$ python3 -q
>>> import numpy as np
>>> import numpy.linalg as la
>>> np.set_printoptions(precision=2, suppress=True, linewidth=120, legacy="1.25")
>>> Z = np.array([[0, 2, 2], [1, 3, 5], [1, 2, 3]])
>>> rng = np.random.default_rng(44241)
>>> feats = (rng.random((26, 3)) < 0.25) @ Z
>>> feats
array([[0, 0, 0],
       [0, 0, 0],
       [1, 2, 3],
       [0, 0, 0],
       [0, 0, 0],
       [0, 0, 0],
       [0, 0, 0],
       [0, 0, 0],
       [0, 0, 0],
       [0, 0, 0],
       [0, 0, 0],
       [1, 2, 3],
       [0, 2, 2],
       [1, 4, 5],
       [0, 0, 0],
       [1, 5, 7],
       [0, 0, 0],
       [0, 2, 2],
       [0, 0, 0],
       [0, 0, 0],
       [0, 0, 0],
       [1, 3, 5],
       [0, 2, 2],
       [1, 2, 3],
       [1, 5, 7],
       [1, 2, 3]])
>>> Z = feats[[21, 5]].astype(float)
>>> for _ in range(4):
...     lab = la.norm(feats[:, None] - Z, axis=-1).argmin(axis=1)
...     Z = np.array([feats[lab == j].mean(axis=0) for j in range(2)])
... 
>>> lab
array([1, 1, 0, 1, 1, 1, 1, 1, 1, 1, 1, 0, 1, 0, 1, 0, 1, 1, 1, 1, 1, 0, 1, 0, 0, 0])
>>> np.bincount(lab)
array([ 8, 18])
>>> Z
array([[1.  , 3.12, 4.5 ],
       [0.  , 0.33, 0.33]])
>>> np.abs(Z[1] - Z[0]).argmax()
2
>>> U, sv, VT = la.svd(feats)
>>> np.argmax(sv[:-1] / (sv[1:] + 1e-6)) + 1
1
>>> Y = U[:, :1] @ np.diag(sv[:1]) @ VT[:1]
>>> round(float(la.norm(feats - Y) / la.norm(feats)), 2)
0.09
>>> round(float(np.abs(feats - Y).max()), 2)
0.46
>>> round(la.norm(feats - Y, 2), 2), round(float(sv[1]), 2)
(1.46, 1.46)
>>> la.matrix_rank(Y)
1
>>> W0 = np.loadtxt("run3.csv", delimiter=",")
>>> W0
array([[ 0.96, -0.14,  0.14],
       [-0.14,  0.02, -0.02],
       [ 0.14, -0.02,  0.02]])
>>> ev, V = la.eigh(W0)
>>> x0 = np.array([1, -3, 0])
>>> np.round(np.abs(W0).sum(axis=1).max(), 2), np.abs(ev).max()
(1.24, 1.0)
>>> (np.sign(V[:, -1].round(6)) == np.sign(V[0, -1].round(6))).astype(int)
array([1, 0, 1])
